>>> import numpy as np
>>> np.set_printoptions(precision=2, suppress=True, linewidth=200)
>>> K = np.array([[-1.13, -0.99, -0.19, -0.96],
...     [0.4, -0.6, -1.3, -0.7],
...     [-1.2, -1.1, -0.1, -0.9],
...     [-1.0, -1.0, -1.2, -0.7]])
>>> q, vecs = np.linalg.qr(K[:, :1])[0], np.linalg.qr(K[:, 1:])[0]
>>> sigma = np.linalg.svd(q.T @ vecs, compute_uv=False)
>>> print(sigma)
[0.99]
>>> (sigma > 0.9).sum()
np.int64(1)
>>> np.round(np.linalg.norm(q @ q.T - vecs @ vecs.T, 2), 2)
np.float64(1.0)
>>> F = np.loadtxt("w.csv", delimiter=",")
>>> F
array([[2., 0., 1.],
       [0., 0., 9.],
       [0., 0., 9.],
       [0., 0., 9.],
       [0., 0., 9.],
       [2., 0., 1.],
       [0., 0., 9.],
       [0., 0., 5.],
       [2., 0., 1.],
       [2., 0., 1.],
       [2., 0., 1.],
       [0., 0., 5.],
       [0., 0., 9.],
       [2., 0., 1.],
       [0., 0., 9.],
       [0., 0., 5.],
       [0., 0., 5.],
       [2., 0., 1.],
       [0., 0., 5.]])
>>> Uu, sigma, vt = np.linalg.svd(F)
>>> np.argmax(sigma[:-1] / (sigma[1:] + 1e-6)) + 1
np.int64(2)
>>> Y = Uu[:, :2] @ np.diag(sigma[:2]) @ vt[:2]
>>> np.linalg.matrix_rank(F, rtol=0.05)
np.int64(2)
>>> round(float(np.linalg.norm(F - Y) / np.linalg.norm(F)), 2)
0.0
>>> print(np.linalg.matrix_rank(Y))
2
>>> print(round(np.abs(F - Y).max(), 2))
0.0
>>> np.round(np.linalg.norm(F, 2) / np.linalg.norm(F), 2)
np.float64(0.98)
>>> [round(float(x), 2) for x in np.linalg.svd(F, compute_uv=False)[:3]]
[26.44, 5.26, 0.0]
>>> print(np.linalg.cond(F) > 100)
True
>>> np.linalg.lstsq(F[:-1].T, F[-1])[2]
np.int32(2)
>>> np.allclose(F[:-1].T @ np.linalg.lstsq(F[:-1].T, F[-1])[0], F[-1])
True
>>> Uu, sigma, vt = np.linalg.svd(F, full_matrices=False)
>>> round(float(np.sqrt((sigma ** 2).sum())), 2), round(np.linalg.norm(F), 2)
(26.96, np.float64(26.96))
>>> print(np.abs(vt[0]))
[0.02 0.   1.  ]
>>> np.abs(Uu[:, 0]).round(6).argmax()
np.int64(1)
>>> np.allclose(Uu * sigma @ vt, F)
True
>>> sigma / sigma[0]
array([1. , 0.2, 0. ])
>>> np.cumsum(sigma ** 2) / np.sum(sigma ** 2)
array([0.96, 1.  , 1.  ])
>>> Uu.shape, sigma.shape, vt.shape
((19, 3), (3,), (3, 3))
>>> J = np.array([[-3, -3, -3, 0], [0, -3, -3, -3], [-3, 0, -3, -3], [-3, -3, 0, -3]])
>>> J
array([[-3, -3, -3,  0],
       [ 0, -3, -3, -3],
       [-3,  0, -3, -3],
       [-3, -3,  0, -3]])
>>> np.einsum("ij,ji->", J, J)
np.int64(72)
>>> round(np.linalg.det(J[::-1]), 2)
np.float64(243.0)
>>> rng = np.random.default_rng(48)
>>> mat = (rng.random((4, 4)) < 0.3) + np.eye(4)
>>> mat /= mat.sum(axis=1, keepdims=True)
>>> mat
array([[1.  , 0.  , 0.  , 0.  ],
       [0.  , 1.  , 0.  , 0.  ],
       [0.  , 0.25, 0.5 , 0.25],
       [0.  , 0.  , 0.5 , 0.5 ]])
>>> q = mat.astype(float).copy()
>>> for j in range(4):
...     q[:, j] -= q[:, :j] @ (q[:, :j].T @ q[:, j])
...     q[:, j] /= np.linalg.norm(q[:, j])
... 
>>> print(q.T @ mat)
[[1.   0.   0.   0.  ]
 [0.   1.03 0.12 0.06]
 [0.   0.   0.7  0.53]
 [0.   0.   0.   0.17]]
>>> Y = mat / np.linalg.norm(mat, axis=1, keepdims=True)
>>> G = Y @ Y.T
>>> (G - 2 * np.eye(4)).round(6).argmax(axis=1)
array([1, 2, 3, 2])
>>> G
array([[1.  , 0.  , 0.  , 0.  ],
       [0.  , 1.  , 0.41, 0.  ],
       [0.  , 0.41, 1.  , 0.87],
       [0.  , 0.  , 0.87, 1.  ]])
>>> np.argwhere(np.triu(np.abs(G) > 0.95, 1))
array([], shape=(0, 2), dtype=int64)
>>> m1 = np.load("case11.npy")
>>> m1
array([[-6.57, -0.1 , -2.2 ],
       [ 0.52, -0.1 ,  0.2 ],
       [ 2.77, -1.2 ,  0.9 ],
       [ 2.26, -0.8 ,  0.8 ],
       [ 0.5 , -1.1 ,  0.2 ],
       [-3.17, -0.1 , -1.  ],
       [-4.09, -1.1 , -1.4 ],
       [-2.08,  0.2 , -0.7 ],
       [-3.9 ,  0.  , -1.3 ],
       [ 0.68,  1.3 ,  0.2 ],
       [-2.81,  0.7 , -1.  ],
       [ 0.14, -0.5 ,  0.  ],
       [ 4.71,  0.6 ,  1.6 ],
       [-0.24, -0.9 , -0.1 ],
       [ 1.92, -0.5 ,  0.6 ],
       [-0.9 ,  1.4 , -0.3 ],
       [ 2.77,  0.7 ,  0.9 ],
       [-0.57,  0.  , -0.2 ],
       [ 1.69, -0.3 ,  0.5 ],
       [-0.52,  0.2 , -0.2 ]])
>>> q, vecs = np.linalg.qr(J[:, :1])[0], np.linalg.qr(J[:, 1:])[0]
>>> sigma = np.linalg.svd(q.T @ vecs, compute_uv=False)
>>> sigma
array([0.76])
>>> round(float(np.linalg.norm(q @ q.T - vecs @ vecs.T, 2)), 2)
1.0
>>> print((sigma > 0.9).sum())
0
>>> W = np.array([[1, 2, -2, -2], [-2, 1, 0, 1], [-2, -1, -1, 0]])
>>> b = np.array([-5, -4, 5, -2])
>>> H = np.maximum(F @ W + b, 0)
>>> (H > 0).mean(axis=0)
array([0., 0., 0., 0.])
>>> W2 = np.array([[4, 1, 5], [4, 5, 4], [9, 5, 0], [1, 7, 3]])
>>> W @ W2
array([[ -8, -13,   7],
       [ -3,  10,  -3],
       [-21, -12, -14]])
>>> x0 = np.array([3, -5, -4])
>>> target = m1 @ x0
>>> b, lr = np.zeros(3), 1 / np.linalg.norm(m1, 2) ** 2
>>> for i in range(8):
...     b -= lr * m1.T @ (m1 @ b - target)
...     if i % 2 == 0: print(i, round(np.linalg.norm(m1 @ b - target), 2))
... 
0 15.49
2 13.5
4 11.78
6 10.27
>>> round(np.linalg.cond(m1), 2)
np.float64(87.37)
>>> b
array([ 1.49, -2.11,  0.5 ])
>>> cen = m1 - m1.mean(axis=0)
>>> Uu, sigma, vt = np.linalg.svd(cen, full_matrices=False)
>>> np.abs(Uu[:, 0]).argmax()
np.int64(0)
>>> np.round(sigma ** 2 / (sigma ** 2).sum(), 2) + 0
array([0.94, 0.06, 0.  ])
>>> print(round((sigma ** 2).sum() ** 2 / (sigma ** 4).sum(), 2))
1.13
>>> np.linalg.matrix_rank(cen)
np.int64(3)
>>> print((np.sign(Uu[:, 0]) == np.sign(Uu[0, 0])).astype(int))
[1 0 0 0 0 1 1 1 1 0 1 0 0 0 0 1 0 1 0 1]
>>> dist = np.linalg.norm(m1[:, None] - m1[None], axis=-1)
>>> np.unravel_index(dist.round(6).argmax(), dist.shape)
(np.int64(0), np.int64(12))
>>> (dist + 1e9 * np.eye(20)).round(6).argmin(axis=1)
array([ 6, 11,  3, 14, 11,  8,  8, 10,  5,  1,  5, 13, 16, 11, 18, 19, 14, 19, 14, 17])
>>> M = np.load("layer2.npy")
>>> M
array([[0.5 , 0.25, 0.  , 0.25],
       [0.  , 1.  , 0.  , 0.  ],
       [0.  , 0.25, 0.5 , 0.25],
       [0.  , 0.  , 0.  , 1.  ]])
>>> x0 = np.array([3, 2, 3, 1])
>>> target = M @ x0
>>> b, lr = np.zeros(4), 1 / np.linalg.norm(M, 2) ** 2
>>> for i in range(200):
...     b -= lr * M.T @ (M @ b - target)
...     if i % 50 == 0: print(i, round(np.linalg.norm(M @ b - target), 2))
... 
0 1.37
50 0.0
100 0.0
150 0.0
>>> print(np.round(np.linalg.cond(M), 2))
2.62
>>> u, v = M[0], M[1]
>>> u @ v
np.float64(0.25)
>>> p = (u @ v) / (u @ u) * u
>>> round(float(np.linalg.norm(u + v) ** 2 + np.linalg.norm(u - v) ** 2), 2)
2.75
>>> np.outer(u, v)
array([[0.  , 0.5 , 0.  , 0.  ],
       [0.  , 0.25, 0.  , 0.  ],
       [0.  , 0.  , 0.  , 0.  ],
       [0.  , 0.25, 0.  , 0.  ]])
>>> v - p
array([-0.33,  0.83,  0.  , -0.17])
>>> labels = rng.permutation(4)
>>> Y = M[:, labels] * rng.choice([-1, 1], 4)
>>> Y
array([[ 0.25,  0.5 ,  0.25, -0.  ],
       [ 0.  ,  0.  ,  1.  , -0.  ],
       [ 0.25,  0.  ,  0.25, -0.5 ],
       [ 1.  ,  0.  ,  0.  , -0.  ]])
>>> Uu, _, vt = np.linalg.svd(M.T @ Y)
>>> print(labels)
[3 0 1 2]
>>> print(np.round(Uu @ vt, 2) + 0)
[[ 0.  1.  0.  0.]
 [ 0.  0.  1.  0.]
 [ 0.  0.  0. -1.]
 [ 1.  0.  0.  0.]]
>>> np.round(np.linalg.lstsq(M, Y)[0], 2) + 0
array([[ 0.,  1.,  0.,  0.],
       [ 0.,  0.,  1.,  0.],
       [ 0.,  0.,  0., -1.],
       [ 1.,  0.,  0.,  0.]])
>>> x0 = np.array([-9, 8, 8, -4])
>>> target = M @ x0
>>> target
array([-3.5,  8. ,  5. , -4. ])
>>> np.linalg.solve(M.T, M[0])
array([1., 0., 0., 0.])
>>> np.linalg.solve(M, -3 * target)
array([ 27., -24., -24.,  12.])
>>> q, Rm = np.linalg.qr(M)
>>> print(np.trace(q @ q.T))
4.0
>>> np.abs(np.diag(Rm))
array([0.5 , 1.03, 0.49, 1.  ])
>>> print(np.allclose(Rm.T @ Rm, M.T @ M))
True
>>> A = np.loadtxt("run8.csv", delimiter=",")
>>> A.round(2) + 0
array([[ 0.36,  0.17, -0.12,  0.43],
       [ 0.17,  0.08,  0.  ,  0.21],
       [-0.12,  0.  ,  0.98,  0.1 ],
       [ 0.43,  0.21,  0.1 ,  0.58]])
>>> print(mat @ np.ones(4))
[1. 1. 1. 1.]
>>> print(mat.sum(axis=1))
[1. 1. 1. 1.]
>>> p = np.eye(4)[1]
>>> for _ in range(5):
...     p = p @ mat
...     print(p.round(2))
... 
[0. 1. 0. 0.]
[0. 1. 0. 0.]
[0. 1. 0. 0.]
[0. 1. 0. 0.]
[0. 1. 0. 0.]
>>> proj = np.triu(np.array([[0, 2, 2, 1], [3, 0, 2, 2], [2, 1, 1, 1], [3, 2, 0, 3]]), 1) + np.eye(4)
>>> Y = proj @ A @ np.linalg.inv(proj)
>>> print(round(float(np.linalg.det(Y)), 2))
0.0
>>> print(np.round(np.poly(Y), 2) + 0)
[ 1. -2.  1.  0.  0.]
>>> np.linalg.matrix_rank(Y)
np.int64(2)
>>> W0 = np.load("out2.npy")
>>> W0
array([[ 2.,  2., -1.,  2.],
       [ 0.,  3.,  0.,  0.],
       [ 2.,  1., -2.,  2.],
       [ 0.,  0.,  0.,  0.]])
>>> np.linalg.norm(W0, axis=0)
array([2.83, 3.74, 2.24, 2.83])
>>> round(np.linalg.norm(W0, 2), 2)
np.float64(5.22)
>>> np.linalg.norm(W0, axis=1)
array([3.61, 3.  , 3.61, 0.  ])
>>> rk = np.linalg.matrix_rank(W0)
>>> rk
np.int64(3)
>>> N = np.linalg.svd(W0)[2][rk:].T
>>> np.round(N @ N.T, 2) + 0
array([[ 0.5,  0. ,  0. , -0.5],
       [ 0. ,  0. ,  0. ,  0. ],
       [ 0. ,  0. ,  0. ,  0. ],
       [-0.5,  0. ,  0. ,  0.5]])
>>> [int(np.linalg.matrix_rank(W0[:, :j + 1])) for j in range(4)]
[1, 2, 3, 3]
